$ ipython --no-banner

In [1]: import numpy as np

In [2]: import numpy.linalg as la

In [3]: np.set_printoptions(precision=2, suppress=True, linewidth=200)

In [4]: feats = np.load("data.npy")

In [5]: print(feats)
[[0.12 0.12 0.12 0.18 0.12 0.06 0.   0.06 0.06 0.18]
 [0.12 0.18 0.06 0.06 0.12 0.18 0.18 0.   0.12 0.  ]
 [0.13 0.13 0.13 0.04 0.09 0.09 0.13 0.13 0.09 0.04]
 [0.04 0.12 0.12 0.17 0.12 0.04 0.12 0.12 0.12 0.  ]
 [0.14 0.14 0.21 0.07 0.14 0.   0.   0.14 0.07 0.07]
 [0.   0.   0.19 0.   0.12 0.25 0.19 0.12 0.12 0.  ]
 [0.11 0.06 0.11 0.   0.17 0.   0.11 0.17 0.17 0.11]
 [0.   0.06 0.19 0.19 0.06 0.   0.19 0.12 0.06 0.12]
 [0.07 0.13 0.2  0.07 0.2  0.   0.13 0.13 0.07 0.  ]
 [0.06 0.06 0.06 0.   0.11 0.11 0.17 0.11 0.17 0.17]]

In [6]: x = np.array([-1, 0, -2, -3, 1, -5, -3, -4, 5, 5])

In [7]: h = np.maximum(feats @ x, 0)

In [8]: print(np.tanh(feats @ x))
[-0.12 -0.81 -0.81 -0.81 -0.46 -0.96  0.22 -0.76 -0.79  0.11]

In [9]: print(np.maximum(feats @ x, 0) - np.maximum(-feats @ x, 0))
[-0.12 -1.12 -1.13 -1.13 -0.5  -1.94  0.22 -1.   -1.07  0.11]

In [10]: print(h)
[0.   0.   0.   0.   0.   0.   0.22 0.   0.   0.11]

In [11]: print(np.maximum(feats @ (3 * x), 0))
[0.   0.   0.   0.   0.   0.   0.67 0.   0.   0.33]

In [12]: X = np.diag(np.array([0, 3, 1, 1, 0, 0, 3, 2, 1]))

In [13]: print(X)
[[0 0 0 0 0 0 0 0 0]
 [0 3 0 0 0 0 0 0 0]
 [0 0 1 0 0 0 0 0 0]
 [0 0 0 1 0 0 0 0 0]
 [0 0 0 0 0 0 0 0 0]
 [0 0 0 0 0 0 0 0 0]
 [0 0 0 0 0 0 3 0 0]
 [0 0 0 0 0 0 0 2 0]
 [0 0 0 0 0 0 0 0 1]]

In [14]: print(np.abs(np.diag(la.qr(X)[1])) > 1e-9)
[False  True  True  True False False  True  True  True]

In [15]: print(np.unique(X.round(6), axis=0).shape)
(7, 9)

In [16]: print(la.lstsq(X[:-1].T, X[-1])[2])
5

In [17]: print(X @ la.pinv(X) @ X)
[[0. 0. 0. 0. 0. 0. 0. 0. 0.]
 [0. 3. 0. 0. 0. 0. 0. 0. 0.]
 [0. 0. 1. 0. 0. 0. 0. 0. 0.]
 [0. 0. 0. 1. 0. 0. 0. 0. 0.]
 [0. 0. 0. 0. 0. 0. 0. 0. 0.]
 [0. 0. 0. 0. 0. 0. 0. 0. 0.]
 [0. 0. 0. 0. 0. 0. 3. 0. 0.]
 [0. 0. 0. 0. 0. 0. 0. 2. 0.]
 [0. 0. 0. 0. 0. 0. 0. 0. 1.]]

In [18]: print(np.allclose(X[:-1].T @ la.lstsq(X[:-1].T, X[-1])[0], X[-1]))
False
